$ ipython --no-banner

In [1]: import numpy as np

In [2]: from numpy import linalg as LA

In [3]: np.set_printoptions(precision=1, suppress=True, linewidth=200)

In [4]: rnd = lambda a: np.round(a, 1) + 0

In [5]: X = np.load("mat.npy")

In [6]: X
Out[6]: 
array([[ 3,  1, -3,  0,  0,  0],
       [ 0, -2,  3,  0,  0,  0],
       [ 0,  1,  0,  0,  0,  0],
       [ 0,  0,  0,  9,  3, -9],
       [ 0,  0,  0,  0, -6,  9],
       [ 0,  0,  0,  0,  3,  0]])

In [7]: Y = X / np.sqrt((X ** 2).mean(axis=1, keepdims=True))

In [8]: LA.matrix_rank(Y) == LA.matrix_rank(X)
Out[8]: np.True_

In [9]: LA.matrix_rank(X - X.mean(axis=1, keepdims=True))
Out[9]: np.int64(5)

In [10]: rnd(Y[1])
Out[10]: array([ 0. , -1.4,  2. ,  0. ,  0. ,  0. ])

In [11]: arr = np.array([[-2, -7, -9, -2, 0, 8, 1, 3, 1, -4, -6, 9, -2, -3],
    ...:     [-7, 5, 0, -2, -8, -5, 3, 4, -9, 2, -6, 3, 7, 1],
    ...:     [5, -1, 7, 7, 6, -5, 9, -2, -7, -4, 7, -4, -2, 8],
    ...:     [-2, -9, 5, 6, 4, -3, -7, 7, -5, -3, -6, 0, -7, 1],
    ...:     [5, 0, -5, 0, -7, -2, 9, 1, -1, 9, 5, 0, -7, 6],
    ...:     [8, 0, 3, 1, -9, -5, -1, 9, 1, -6, 2, 4, -8, -3],
    ...:     [-2, -5, 9, 5, -1, 3, 9, 8, -1, -6, 8, -6, -3, 1],
    ...:     [2, 0, -4, -9, -3, -1, 2, -4, -4, -9, 9, 5, 6, 0],
    ...:     [1, 7, 1, 1, -4, -2, 2, 7, -1, -1, -6, 1, -1, 0],
    ...:     [3, 0, 8, 9, -3, -4, 0, 7, 7, 3, -2, -3, -2, -7]])

In [12]: arr[:, 12] = -1 * arr[:, 1]

In [13]: arr
Out[13]: 
array([[-2, -7, -9, -2,  0,  8,  1,  3,  1, -4, -6,  9,  7, -3],
       [-7,  5,  0, -2, -8, -5,  3,  4, -9,  2, -6,  3, -5,  1],
       [ 5, -1,  7,  7,  6, -5,  9, -2, -7, -4,  7, -4,  1,  8],
       [-2, -9,  5,  6,  4, -3, -7,  7, -5, -3, -6,  0,  9,  1],
       [ 5,  0, -5,  0, -7, -2,  9,  1, -1,  9,  5,  0,  0,  6],
       [ 8,  0,  3,  1, -9, -5, -1,  9,  1, -6,  2,  4,  0, -3],
       [-2, -5,  9,  5, -1,  3,  9,  8, -1, -6,  8, -6,  5,  1],
       [ 2,  0, -4, -9, -3, -1,  2, -4, -4, -9,  9,  5,  0,  0],
       [ 1,  7,  1,  1, -4, -2,  2,  7, -1, -1, -6,  1, -7,  0],
       [ 3,  0,  8,  9, -3, -4,  0,  7,  7,  3, -2, -3,  0, -7]])

In [14]: Y = arr[0, 0] * arr[1:] - np.outer(arr[1:, 0], arr[0])

In [15]: Y
Out[15]: 
array([[  0, -59, -63, -10,  16,  66,   1,  13,  25, -32, -30,  57,  59, -23],
       [  0,  37,  31,  -4, -12, -30, -23, -11,   9,  28,  16, -37, -37,  -1],
       [  0,   4, -28, -16,  -8,  22,  16,  -8,  12,  -2,   0,  18,  -4,  -8],
       [  0,  35,  55,  10,  14, -36, -23, -17,  -3,   2,  20, -45, -35,   3],
       [  0,  56,  66,  14,  18, -54,  -6, -42, -10,  44,  44, -80, -56,  30],
       [  0,  -4, -36, -14,   2,  10, -16, -10,   4,   4, -28,  30,   4,  -8],
       [  0,  14,  26,  22,   6, -14,  -6,   2,   6,  26,  -6, -28, -14,   6],
       [  0,  -7,   7,   0,   8,  -4,  -5, -17,   1,   6,  18, -11,   7,   3],
       [  0,  21,  11, -12,   6, -16,  -3, -23, -17,   6,  22, -21, -21,  23]])

In [16]: np.flatnonzero(~Y.round(6).any(axis=1))
Out[16]: array([], dtype=int64)
